$ python -q
>>> import numpy as np
>>> import numpy.linalg as la
>>> np.set_printoptions(precision=2, suppress=True, linewidth=200, sign=" ")
>>> def rd(a):
...     return np.round(a, 2) + 0
... 
>>> F = np.load("out18.npy")
>>> F
array([[ 0., -3., -2.],
       [-3.,  0.,  0.],
       [-2.,  0.,  0.]])
>>> Uu, s, Vt = la.svd(F)
>>> np.argmax(s[:-1] / (s[1:] + 1e-6)) + 1
np.int64(2)
>>> other = Uu[:, :2] @ np.diag(s[:2]) @ Vt[:2]
>>> rd(np.abs(F - other).max())
np.float64(0.0)
>>> P = np.triu(np.array([[0, 0, 1], [1, 0, 0], [0, 2, 2]]), 1) + np.eye(3)
>>> other = P @ F @ la.inv(P)
>>> other
array([[-2., -3.,  0.],
       [-3.,  0.,  3.],
       [-2.,  0.,  2.]])
>>> np.trace(other), np.trace(F)
(np.float64(0.0), np.float64(0.0))
>>> la.matrix_rank(other)
np.int64(2)
>>> rd(la.det(other))
np.float64(0.0)
>>> vals, vecs = la.eigh(F)
>>> x = np.array([9, 7, 7])
>>> rd(x @ F @ x / (x @ x)), rd(vals[0]), rd(vals[-1])
(np.float64(-3.52), np.float64(-3.61), np.float64(3.61))
>>> rd(vecs * np.abs(vals) @ vecs.T)
array([[ 3.61,  0.  ,  0.  ],
       [ 0.  ,  2.5 ,  1.66],
       [ 0.  ,  1.66,  1.11]])
>>> x @ F @ x
np.float64(-630.0)
>>> (np.sign(vecs[:, -1].round(6)) == np.sign(vecs[0, -1].round(6))).astype(int)
array([ 1,  0,  0])
>>> la.matrix_rank(F, rtol=0.1)
np.int64(2)
>>> [round(float(x), 2) for x in la.svd(F, compute_uv=False)[:3]]
[3.61, 3.61, 0.0]
>>> la.cond(F) > 100
np.True_
>>> other = np.array([[1, 1], [1, -1]])
>>> rng = np.random.default_rng(9940)
>>> mat = np.kron(other, np.kron(other, other))[rng.permutation(8)][:3]
>>> mat
array([[ 1,  1, -1, -1, -1, -1,  1,  1],
       [ 1, -1,  1, -1,  1, -1,  1, -1],
       [ 1, -1, -1,  1,  1, -1, -1,  1]])
>>> gram = mat.T @ mat
>>> np.allclose(gram, gram.T)
True
>>> rd(la.svd(mat, compute_uv=False) ** 2)
array([ 8.,  8.,  8.])
>>> np.trace(gram), (mat ** 2).sum()
(np.int64(24), np.int64(24))
>>> def softmax(z):
...     e = np.exp(z - z.max(axis=-1, keepdims=True))
...     return e / e.sum(axis=-1, keepdims=True)
... 
>>> rd(softmax(mat).sum(axis=1))
array([ 1.,  1.,  1.])
>>> rd(softmax(mat[1] + 5))
array([ 0.22,  0.03,  0.22,  0.03,  0.22,  0.03,  0.22,  0.03])
>>> scores = mat @ mat.T / np.sqrt(8)
>>> rd(softmax(scores)[1] @ mat)
array([ 1.  , -0.89,  0.79, -0.89,  0.89, -1.  ,  0.89, -0.79])
>>> rd(softmax(scores + np.triu(np.full(scores.shape, -np.inf), 1)))
array([[ 1.  ,  0.  ,  0.  ],
       [ 0.06,  0.94,  0.  ],
       [ 0.05,  0.05,  0.89]])
>>> x = np.array([6, 8, 6, 7, 5, 0, 6, 2])
>>> h1 = np.maximum(mat @ x, 0)
>>> h1
array([ 4,  6,  0])
>>> mat * (h1 > 1e-9)[:, None]
array([[ 1,  1, -1, -1, -1, -1,  1,  1],
       [ 1, -1,  1, -1,  1, -1,  1, -1],
       [ 0,  0,  0,  0,  0,  0,  0,  0]])
>>> np.maximum(mat @ x, 0) - np.maximum(-mat @ x, 0)
array([ 4,  6,  0])
>>> mat.T @ h1
array([ 10,  -2,   2, -10,   2, -10,  10,  -2])
>>> blk = np.stack([mat, -2 * mat, mat[::-1]])
>>> rd(la.norm(blk, axis=(1, 2)))
array([ 4.9,  9.8,  4.9])
>>> (blk @ mat.T).shape
(3, 3, 3)
>>> blk.sum(axis=0)
array([[ 0, -2,  0,  2,  2,  0, -2,  0],
       [ 0,  0,  0,  0,  0,  0,  0,  0],
       [ 0,  2,  0, -2, -2,  0,  2,  0]])
>>> np.einsum("bij,cij->bc", blk, blk)
array([[ 24, -48,   8],
       [-48,  96, -16],
       [  8, -16,  24]])
>>> la.matrix_rank(blk)
array([ 3,  3,  3])
>>> mat[2] @ mat[1]
np.int64(0)
>>> rd(la.norm(mat, 1)), rd(la.norm(mat, np.inf))
(np.float64(3.0), np.float64(8.0))
>>> la.norm(mat, axis=1).argmax()
np.int64(0)
>>> rd(la.norm(mat) ** 2 / la.norm(mat, 2) ** 2)
np.float64(3.0)
>>> rd(la.norm(mat, "nuc"))
np.float64(8.49)
>>> other = np.array([[1, 1], [1, -1]])
>>> J = np.kron(other, np.kron(other, other))[rng.permutation(8)][:3]
>>> J
array([[ 1, -1, -1,  1,  1, -1, -1,  1],
       [ 1, -1, -1,  1, -1,  1,  1, -1],
       [ 1,  1, -1, -1, -1, -1,  1,  1]])
>>> other = J[0, 0] * J[1:] - np.outer(J[1:, 0], J[0])
>>> other
array([[ 0,  0,  0,  0, -2,  2,  2, -2],
       [ 0,  2,  0, -2, -2,  0,  2,  0]])
>>> J[:, 0] / J[0, 0]
array([ 1.,  1.,  1.])
>>> np.flatnonzero(~other.round(6).any(axis=1))
array([], dtype=int64)
>>> la.matrix_rank(other), la.matrix_rank(J)
(np.int64(2), np.int64(3))
>>> rd(softmax(other).sum(axis=1))
array([ 1.,  1.])
>>> rd(softmax(other[1] + 2))
array([ 0.05,  0.39,  0.05,  0.01,  0.01,  0.05,  0.39,  0.05])
>>> rd(softmax(other[1]))
array([ 0.05,  0.39,  0.05,  0.01,  0.01,  0.05,  0.39,  0.05])
>>> scores = other @ other.T / np.sqrt(8)
>>> rd(softmax(scores))
array([[ 0.94,  0.06],
       [ 0.06,  0.94]])
>>> rd(softmax(scores)[1] @ other)
array([ 0.  ,  1.89,  0.  , -1.89, -2.  ,  0.11,  2.  , -0.11])
>>> softmax(scores).round(6).argmax(axis=1)
array([ 0,  1])
>>> other = J + rng.integers(-2, 3, (3, 1)) @ rng.integers(-2, 3, (1, 8))
>>> other
array([[ 3, -3,  1, -1, -3,  3,  3,  3],
       [ 1, -1, -1,  1, -1,  1,  1, -1],
       [ 1,  1, -1, -1, -1, -1,  1,  1]])
>>> np.abs(other - J).sum(axis=1)
array([ 22,   0,   0])
>>> other - J
array([[ 2, -2,  2, -2, -4,  4,  4,  2],
       [ 0,  0,  0,  0,  0,  0,  0,  0],
       [ 0,  0,  0,  0,  0,  0,  0,  0]])
>>> arr = np.loadtxt("data.csv", delimiter=",")
>>> arr
array([[ -2.,  -2.,  -2.],
       [ -3.,  -4.,   0.],
       [ -3.,  -4.,  -2.],
       [ -5.,  -6.,  -2.],
       [ -7.,  -6.,  -2.],
       [ -7.,  -7.,  -3.],
       [ -7.,  -7.,  -4.],
       [ -5.,  -7.,  -3.],
       [ -7.,  -5.,  -3.],
       [ -8.,  -5.,  -3.],
       [ -9.,  -4.,  -5.],
       [-10.,  -4.,  -6.]])
>>> x = np.array([-1, 0, 1])
>>> h1 = np.maximum(arr @ x, 0)
>>> np.maximum(arr @ x, 0) - np.maximum(-arr @ x, 0)
array([ 0.,  3.,  1.,  3.,  5.,  4.,  3.,  2.,  4.,  5.,  4.,  4.])
>>> arr * (h1 > 1e-9)[:, None]
array([[ -0.,  -0.,  -0.],
       [ -3.,  -4.,   0.],
       [ -3.,  -4.,  -2.],
       [ -5.,  -6.,  -2.],
       [ -7.,  -6.,  -2.],
       [ -7.,  -7.,  -3.],
       [ -7.,  -7.,  -4.],
       [ -5.,  -7.,  -3.],
       [ -7.,  -5.,  -3.],
       [ -8.,  -5.,  -3.],
       [ -9.,  -4.,  -5.],
       [-10.,  -4.,  -6.]])
>>> np.maximum(arr @ (3 * x), 0)
array([  0.,   9.,   3.,   9.,  15.,  12.,   9.,   6.,  12.,  15.,  12.,  12.])
>>> rd(np.tanh(arr @ x))
array([ 0.  ,  1.  ,  0.76,  1.  ,  1.  ,  1.  ,  1.  ,  0.96,  1.  ,  1.  ,  1.  ,  1.  ])
>>> h1
array([ 0.,  3.,  1.,  3.,  5.,  4.,  3.,  2.,  4.,  5.,  4.,  4.])
>>> K = np.load("test2.npy")
>>> rd(K)
array([[ 0.42,  0.08,  0.25,  0.42],
       [ 0.08,  0.02,  0.05,  0.08],
       [ 0.25,  0.05,  0.15,  0.25],
       [ 0.42,  0.08,  0.25,  0.42]])
>>> Uu, s, Vt = la.svd(K, full_matrices=False)
>>> (s > 1e-8).sum()
np.int64(1)
>>> rd(s)
array([ 1.,  0.,  0.,  0.])
>>> rd(np.sqrt((s ** 2).sum())), rd(la.norm(K))
(np.float64(1.0), np.float64(1.0))
>>> np.allclose(Uu * s @ Vt, K)
True
>>> rd(np.abs(Vt[0]))
array([ 0.65,  0.13,  0.39,  0.65])
>>> W0 = np.load("sample17.npy")
>>> W0
array([[ 3,  4,  3,  4,  3,  4],
       [ 1,  0,  1,  0,  1,  0],
       [ 5,  4,  5,  4,  5,  4],
       [ 3,  4,  3,  4,  3,  4],
       [ 1,  0,  1,  0,  1,  0],
       [ 5,  4,  5,  4,  5,  4]])
>>> rank = la.matrix_rank(W0)
>>> rank
np.int64(2)
>>> ns = la.svd(W0)[2][rank:].T
>>> ns.shape
(6, 4)
>>> rd(ns @ ns.T)
array([[ 0.67,  0.  , -0.33,  0.  , -0.33,  0.  ],
       [ 0.  ,  0.67,  0.  , -0.33,  0.  , -0.33],
       [-0.33,  0.  ,  0.67,  0.  , -0.33,  0.  ],
       [ 0.  , -0.33,  0.  ,  0.67,  0.  , -0.33],
       [-0.33,  0.  , -0.33,  0.  ,  0.67,  0.  ],
       [ 0.  , -0.33,  0.  , -0.33,  0.  ,  0.67]])
